% ipython --no-banner

In [1]: import numpy as np

In [2]: np.set_printoptions(precision=3, suppress=True, linewidth=140, legacy="1.25")

In [3]: rd = lambda a: np.round(a, 3) + 0

In [4]: m1 = np.load("dump.npy")

In [5]: rd(m1)
Out[5]: 
array([[-1.03 , -5.674,  5.627, -0.551, -4.247, -0.369, -0.661,  5.264, -2.743,  4.176, -4.007, -5.013],
       [-1.1  , -5.899,  3.224,  2.681, -0.462,  2.274, -3.374,  4.037, -2.948,  6.924, -2.986, -2.525],
       [ 2.345,  2.024, -0.57 ,  1.739,  1.095,  0.556,  1.789,  1.796,  0.842,  0.039,  3.046,  0.236],
       [ 2.728,  0.237,  2.532,  1.898, -0.016,  2.177,  0.551,  1.975, -4.072,  1.085, -2.047, -0.314],
       [ 6.607,  8.989, -6.989,  7.698,  9.866,  5.833,  0.775, -3.259, -0.147, -1.078,  7.112,  8.215],
       [ 3.165,  3.045, -5.715,  8.332,  9.126,  6.12 , -2.955, -1.291,  0.012,  4.373,  5.303,  6.   ],
       [ 3.194,  1.998,  1.721,  0.938, -0.392,  0.864,  2.329,  1.867, -2.182, -0.926, -0.05 , -0.331],
       [ 0.316, -1.41 ,  3.815, -2.55 , -4.896, -3.046,  3.362,  4.807,  1.074, -0.52 ,  0.266, -4.773],
       [-0.654, -3.307,  0.266,  2.902,  1.091,  1.387, -2.041,  3.297,  0.674,  5.368,  1.377, -1.267],
       [ 1.71 , -0.908,  5.919, -2.747, -5.668, -1.971,  3.682,  4.367, -2.802, -1.537, -3.17 , -4.59 ],
       [ 2.674,  0.678, -2.307,  7.047,  6.46 ,  5.972, -3.298, -0.157, -3.001,  4.962,  1.155,  3.976],
       [ 0.108, -5.024,  9.266, -3.535, -8.121, -1.895,  2.003,  5.987, -5.425,  0.943, -7.411, -7.027]])

In [6]: left, s, Vt = np.linalg.svd(m1)

In [7]: np.argmax(s[:-1] / (s[1:] + 1e-6)) + 1
Out[7]: 4

In [8]: A2 = left[:, :4] @ np.diag(s[:4]) @ Vt[:4]

In [9]: np.linalg.matrix_rank(m1, rtol=0.05)
Out[9]: 4

In [10]: rd(np.abs(m1 - A2).max())
Out[10]: 0.0

In [11]: np.argsort(-np.linalg.norm(m1, axis=0).round(6), kind="stable")[:3]
Out[11]: array([ 4,  2, 11])

In [12]: rd(np.linalg.norm(m1, 2) / np.linalg.norm(m1))
Out[12]: 0.836

In [13]: np.linalg.matrix_rank(m1, rtol=0.1)
Out[13]: 4

In [14]: rng = np.random.default_rng(211)

In [15]: labels = rng.permutation(12)

In [16]: labels
Out[16]: array([ 3,  6,  0,  5,  9,  7,  2, 10,  4,  8,  1, 11])

In [17]: A2 = m1[labels][:, labels]

In [18]: rd(np.trace(A2))
Out[18]: 10.787

In [19]: rd(A2)
Out[19]: 
array([[ 1.898,  0.551,  2.728,  2.177,  1.085,  1.975,  2.532, -2.047, -0.016, -4.072,  0.237, -0.314],
       [ 0.938,  2.329,  3.194,  0.864, -0.926,  1.867,  1.721, -0.05 , -0.392, -2.182,  1.998, -0.331],
       [-0.551, -0.661, -1.03 , -0.369,  4.176,  5.264,  5.627, -4.007, -4.247, -2.743, -5.674, -5.013],
       [ 8.332, -2.955,  3.165,  6.12 ,  4.373, -1.291, -5.715,  5.303,  9.126,  0.012,  3.045,  6.   ],
       [-2.747,  3.682,  1.71 , -1.971, -1.537,  4.367,  5.919, -3.17 , -5.668, -2.802, -0.908, -4.59 ],
       [-2.55 ,  3.362,  0.316, -3.046, -0.52 ,  4.807,  3.815,  0.266, -4.896,  1.074, -1.41 , -4.773],
       [ 1.739,  1.789,  2.345,  0.556,  0.039,  1.796, -0.57 ,  3.046,  1.095,  0.842,  2.024,  0.236],
       [ 7.047, -3.298,  2.674,  5.972,  4.962, -0.157, -2.307,  1.155,  6.46 , -3.001,  0.678,  3.976],
       [ 7.698,  0.775,  6.607,  5.833, -1.078, -3.259, -6.989,  7.112,  9.866, -0.147,  8.989,  8.215],
       [ 2.902, -2.041, -0.654,  1.387,  5.368,  3.297,  0.266,  1.377,  1.091,  0.674, -3.307, -1.267],
       [ 2.681, -3.374, -1.1  ,  2.274,  6.924,  4.037,  3.224, -2.986, -0.462, -2.948, -5.899, -2.525],
       [-3.535,  2.003,  0.108, -1.895,  0.943,  5.987,  9.266, -7.411, -8.121, -5.425, -5.024, -7.027]])

In [20]: rd(np.sort(np.abs(np.linalg.eigvals(A2))))
Out[20]: array([ 0.   ,  0.   ,  0.   ,  0.   ,  0.   ,  0.   ,  0.   ,  0.   ,  4.151, 10.037, 10.141, 10.141])

In [21]: rd(np.trace(np.linalg.pinv(m1) @ m1))
Out[21]: 4.0

In [22]: np.linalg.lstsq(m1[:-1].T, m1[-1])[2]
Out[22]: 4

In [23]: np.allclose(m1[:-1].T @ np.linalg.lstsq(m1[:-1].T, m1[-1])[0], m1[-1])
Out[23]: True

In [24]: rd(m1 @ np.linalg.pinv(m1) @ m1)
Out[24]: 
array([[-1.03 , -5.674,  5.627, -0.551, -4.247, -0.369, -0.661,  5.264, -2.743,  4.176, -4.007, -5.013],
       [-1.1  , -5.899,  3.224,  2.681, -0.462,  2.274, -3.374,  4.037, -2.948,  6.924, -2.986, -2.525],
       [ 2.345,  2.024, -0.57 ,  1.739,  1.095,  0.556,  1.789,  1.796,  0.842,  0.039,  3.046,  0.236],
       [ 2.728,  0.237,  2.532,  1.898, -0.016,  2.177,  0.551,  1.975, -4.072,  1.085, -2.047, -0.314],
       [ 6.607,  8.989, -6.989,  7.698,  9.866,  5.833,  0.775, -3.259, -0.147, -1.078,  7.112,  8.215],
       [ 3.165,  3.045, -5.715,  8.332,  9.126,  6.12 , -2.955, -1.291,  0.012,  4.373,  5.303,  6.   ],
       [ 3.194,  1.998,  1.721,  0.938, -0.392,  0.864,  2.329,  1.867, -2.182, -0.926, -0.05 , -0.331],
       [ 0.316, -1.41 ,  3.815, -2.55 , -4.896, -3.046,  3.362,  4.807,  1.074, -0.52 ,  0.266, -4.773],
       [-0.654, -3.307,  0.266,  2.902,  1.091,  1.387, -2.041,  3.297,  0.674,  5.368,  1.377, -1.267],
       [ 1.71 , -0.908,  5.919, -2.747, -5.668, -1.971,  3.682,  4.367, -2.802, -1.537, -3.17 , -4.59 ],
       [ 2.674,  0.678, -2.307,  7.047,  6.46 ,  5.972, -3.298, -0.157, -3.001,  4.962,  1.155,  3.976],
       [ 0.108, -5.024,  9.266, -3.535, -8.121, -1.895,  2.003,  5.987, -5.425,  0.943, -7.411, -7.027]])

In [25]: x = np.array([1, -1, -1, -1, 0, 1, -2, -2, 1, 1, 0, -2])

In [26]: h1 = np.maximum(m1 @ x, 0)

In [27]: rd(m1.T @ h1)
Out[27]: array([  9.545, -66.963,   3.316, 109.811,  65.149,  81.549, -72.003,  59.84 , -37.84 , 144.927,   5.915,   5.041])

In [28]: rd(np.maximum(m1 @ (3 * x), 0))
Out[28]: array([ 4.353, 26.602,  0.   ,  0.   ,  0.   , 13.502,  0.   ,  0.   , 20.804,  0.   , 12.435,  0.   ])

In [29]: rd(np.maximum(m1 @ x, 0) - np.maximum(-m1 @ x, 0))
Out[29]: array([  1.451,   8.867,  -7.052,  -7.174,  -9.944,   4.501, -11.438,  -8.825,   6.935, -13.781,   4.145,  -8.902])

In [30]: rd(m1 * (h1 > 1e-9)[:, None])
Out[30]: 
array([[-1.03 , -5.674,  5.627, -0.551, -4.247, -0.369, -0.661,  5.264, -2.743,  4.176, -4.007, -5.013],
       [-1.1  , -5.899,  3.224,  2.681, -0.462,  2.274, -3.374,  4.037, -2.948,  6.924, -2.986, -2.525],
       [ 0.   ,  0.   ,  0.   ,  0.   ,  0.   ,  0.   ,  0.   ,  0.   ,  0.   ,  0.   ,  0.   ,  0.   ],
       [ 0.   ,  0.   ,  0.   ,  0.   ,  0.   ,  0.   ,  0.   ,  0.   ,  0.   ,  0.   ,  0.   ,  0.   ],
       [ 0.   ,  0.   ,  0.   ,  0.   ,  0.   ,  0.   ,  0.   ,  0.   ,  0.   ,  0.   ,  0.   ,  0.   ],
       [ 3.165,  3.045, -5.715,  8.332,  9.126,  6.12 , -2.955, -1.291,  0.012,  4.373,  5.303,  6.   ],
       [ 0.   ,  0.   ,  0.   ,  0.   ,  0.   ,  0.   ,  0.   ,  0.   ,  0.   ,  0.   ,  0.   ,  0.   ],
       [ 0.   ,  0.   ,  0.   ,  0.   ,  0.   ,  0.   ,  0.   ,  0.   ,  0.   ,  0.   ,  0.   ,  0.   ],
       [-0.654, -3.307,  0.266,  2.902,  1.091,  1.387, -2.041,  3.297,  0.674,  5.368,  1.377, -1.267],
       [ 0.   ,  0.   ,  0.   ,  0.   ,  0.   ,  0.   ,  0.   ,  0.   ,  0.   ,  0.   ,  0.   ,  0.   ],
       [ 2.674,  0.678, -2.307,  7.047,  6.46 ,  5.972, -3.298, -0.157, -3.001,  4.962,  1.155,  3.976],
       [ 0.   ,  0.   ,  0.   ,  0.   ,  0.   ,  0.   ,  0.   ,  0.   ,  0.   ,  0.   ,  0.   ,  0.   ]])
